>>> import numpy as np
>>> import numpy.linalg as la
>>> np.set_printoptions(suppress=True, linewidth=200)
>>> def rnd(a):
...     return np.round(a, 2) + 0
... 
>>> rng = np.random.default_rng(620)
>>> W0 = np.array([[-1, -3, -2, -1, 0, -2, 3],
...     [2, 0, 2, -3, 1, -3, -3],
...     [-2, 3, 1, -3, 3, 2, 3],
...     [1, 2, 3, 2, -2, -3, 2],
...     [2, -1, -2, -2, 3, 0, 1],
...     [2, -3, -1, -1, -2, 1, 3],
...     [-1, 3, 2, -3, 2, 2, 0]]) * (rng.random((7, 7)) < 0.3)
>>> W0
array([[ 0,  0,  0, -1,  0, -2,  0],
       [ 2,  0,  0,  0,  0,  0,  0],
       [ 0,  0,  0,  0,  0,  0,  0],
       [ 1,  0,  3,  2,  0,  0,  0],
       [ 2, -1,  0, -2,  3,  0,  0],
       [ 2,  0,  0,  0,  0,  0,  0],
       [-1,  0,  0, -3,  2,  2,  0]])
>>> U, sv, VT = la.svd(W0)
>>> evecs = VT[:(sv > 1e-8).sum()]
>>> vec = W0[0] + 5 * W0[1] + rng.integers(2) * np.eye(7)[3]
>>> vec
array([10.,  0.,  0.,  0.,  0., -2.,  0.])
>>> np.allclose(evecs.T @ evecs @ vec, vec)
False
>>> np.allclose(W0[:-1].T @ la.lstsq(W0[:-1].T, W0[-1])[0], W0[-1])
False
>>> rnd(np.trace(la.pinv(W0) @ W0))
np.float64(5.0)
>>> np.abs(np.diag(la.qr(W0)[1])) > 1e-9
array([ True,  True,  True,  True,  True, False, False])
>>> B = np.array([[4, 0], [-5, 3], [-1, -2], [1, 2], [-4, 4], [0, -5], [0, 5]])
>>> np.einsum("ij->j", W0)
array([ 6, -1,  3, -4,  5,  0,  0])
>>> np.einsum("ik,kj->ji", W0, B)
array([[ -1,   8,   0,   3,  -1,   8, -15],
       [  8,   0,   0,  -2,   5,   0,  -8]])
>>> np.einsum("ij,ij->i", W0, W0)
array([ 5,  4,  0, 14, 18,  4, 18])
>>> la.matrix_rank(W0 @ B)
np.int64(2)
>>> W0 @ B
array([[ -1,   8],
       [  8,   0],
       [  0,   0],
       [  3,  -2],
       [ -1,   5],
       [  8,   0],
       [-15,  -8]])
>>> np.vstack([W0, B.T]).shape
(9, 7)
>>> np.einsum("ik,kj->ij", W0, B)
array([[ -1,   8],
       [  8,   0],
       [  0,   0],
       [  3,  -2],
       [ -1,   5],
       [  8,   0],
       [-15,  -8]])
>>> F = np.loadtxt("a.csv", delimiter=",")
>>> rnd(F)
array([[0.32, 0.21, 0.16, 0.11, 0.21],
       [0.25, 0.12, 0.12, 0.31, 0.19],
       [0.4 , 0.1 , 0.3 , 0.1 , 0.1 ],
       [0.12, 0.  , 0.38, 0.38, 0.12],
       [0.17, 0.22, 0.17, 0.22, 0.22]])
>>> rnd(np.sort(np.abs(la.eigvals(F))))
array([0.05, 0.05, 0.29, 0.29, 1.  ])
>>> rnd(la.matrix_power(F, 3))
array([[0.26, 0.14, 0.23, 0.21, 0.17],
       [0.26, 0.13, 0.24, 0.21, 0.16],
       [0.27, 0.14, 0.22, 0.2 , 0.17],
       [0.27, 0.13, 0.25, 0.2 , 0.16],
       [0.26, 0.13, 0.24, 0.21, 0.16]])
>>> np.allclose(F, F.T)
False
>>> rnd(la.det(F))
np.float64(0.0)
>>> B = np.array([[-3, 0, -5, 0, -2, 4],
...     [0, -5, -1, 1, -1, -4],
...     [1, -3, 0, 1, 1, 5],
...     [-2, 3, 5, 1, 5, -2],
...     [4, 5, 2, -3, 0, -4],
...     [-1, -3, -1, 1, 3, 2]])
>>> feats = B - B.T
>>> feats
array([[ 0,  0, -6,  2, -6,  5],
       [ 0,  0,  2, -2, -6, -1],
       [ 6, -2,  0, -4, -1,  6],
       [-2,  2,  4,  0,  8, -3],
       [ 6,  6,  1, -8,  0, -7],
       [-5,  1, -6,  3,  7,  0]])
>>> # skew, so no eigenvalue has a real part
>>> gram = feats.T @ feats
>>> rnd(la.eigvalsh(gram)[::-1])
array([250.07, 250.07,  67.98,  67.98,   2.95,   2.95])
>>> rnd(la.svd(feats, compute_uv=False) ** 2)
array([250.07, 250.07,  67.98,  67.98,   2.95,   2.95])
>>> np.trace(gram), (feats ** 2).sum()
(np.int64(642), np.int64(642))
>>> (feats @ feats.T).shape
(6, 6)
>>> np.diag(gram)
array([101,  45,  93,  97, 186, 120])
>>> la.matrix_rank(gram)
np.int64(6)
